$ python3 -q
>>> import numpy as np
>>> np.set_printoptions(precision=3, suppress=True, linewidth=140, floatmode="fixed")
>>> rnd = lambda a: np.round(a, 3) + 0
>>> mat = np.load("block1.npy")
>>> print(mat)
[[ 0.244  2.235 -1.602 -1.415  1.281 -1.959  1.935]
 [-1.224 -1.937 -0.777  0.687 -0.630 -1.164  1.260]
 [ 1.689  2.061  1.376 -2.230 -0.226  2.782 -4.054]
 [ 0.175  1.146  0.855  2.622 -1.745  0.844 -1.014]
 [ 0.732  0.449  1.050 -1.624  1.545  1.210 -0.514]
 [ 4.046  7.094  0.173 -6.088  3.761  1.361 -2.467]
 [-1.436 -2.752  0.771  2.151 -1.985  0.249 -0.126]
 [ 0.819  0.047  0.870 -1.794  0.092  1.829 -2.246]
 [-1.152 -1.635 -1.430 -0.159  1.347 -2.288  3.208]
 [ 1.084  2.118  0.122 -3.893  3.131 -0.587  0.716]
 [ 1.000  1.577  0.190 -3.713  2.483  0.020  0.043]
 [-0.973 -2.096  1.238  4.930 -3.600  1.586 -1.390]
 [ 1.914  4.712 -1.978 -4.138  4.286 -3.121  2.616]
 [ 2.240  4.504 -0.467 -3.574  2.808 -0.810  0.255]
 [-1.340 -2.525  0.207  2.471 -1.961  0.770 -0.173]
 [ 0.845  1.654  1.583  0.121 -0.539  1.553 -2.089]
 [ 1.888  4.354 -0.807 -1.929  3.426 -1.612  2.057]
 [-1.720 -2.899  1.131  2.787 -1.488 -0.704  0.854]
 [-0.044 -1.247  0.188  0.615 -1.536  1.274 -1.684]
 [-0.160  1.379 -0.791  1.780 -0.007 -2.033  2.122]
 [ 0.855  2.141 -0.176 -1.187  0.254  0.247 -0.758]
 [-2.126 -2.892 -0.237  4.363 -2.914 -0.767  1.130]
 [ 1.677  2.153 -1.233 -2.918  2.491  0.123  0.217]
 [-0.615 -1.311 -0.754 -1.785  0.759 -0.856  0.965]
 [ 2.830  6.129 -1.921 -7.319  7.608 -3.216  3.890]
 [ 1.085  1.824 -0.547 -0.997  0.623  0.130 -0.678]
 [-0.899 -1.747 -0.531 -0.147  0.839 -1.105  1.885]
 [ 0.781  1.296 -0.676 -0.654  0.359  0.528 -0.517]]
>>> labels = mat[:, 4] > np.median(mat[:, 4])
>>> u = mat[labels].mean(axis=0) - mat[~labels].mean(axis=0)
>>> print(rnd(u))
[ 1.424  2.791 -1.093 -4.026  3.737 -1.407  1.630]
>>> print(labels.astype(int))
[1 0 0 0 1 1 0 0 1 1 1 0 1 1 0 0 1 0 0 0 0 0 1 1 1 1 1 0]
>>> Q, r_ = np.linalg.qr(mat)
>>> print(rnd(Q.T @ Q))
[[1.000 0.000 0.000 0.000 0.000 0.000 0.000]
 [0.000 1.000 0.000 0.000 0.000 0.000 0.000]
 [0.000 0.000 1.000 0.000 0.000 0.000 0.000]
 [0.000 0.000 0.000 1.000 0.000 0.000 0.000]
 [0.000 0.000 0.000 0.000 1.000 0.000 0.000]
 [0.000 0.000 0.000 0.000 0.000 1.000 0.000]
 [0.000 0.000 0.000 0.000 0.000 0.000 1.000]]
>>> print(rnd(np.trace(Q @ Q.T)))
7.0
>>> print(rnd(np.abs(np.diag(r_))))
[8.082 4.274 4.263 6.381 3.283 1.497 0.548]
>>> print(rnd(abs(r_[0, 0])), rnd(np.linalg.norm(mat[:, 0])))
8.082 8.082
>>> print(np.allclose(r_.T @ r_, mat.T @ mat))
True
>>> print(Q.shape, r_.shape)
(28, 7) (7, 7)
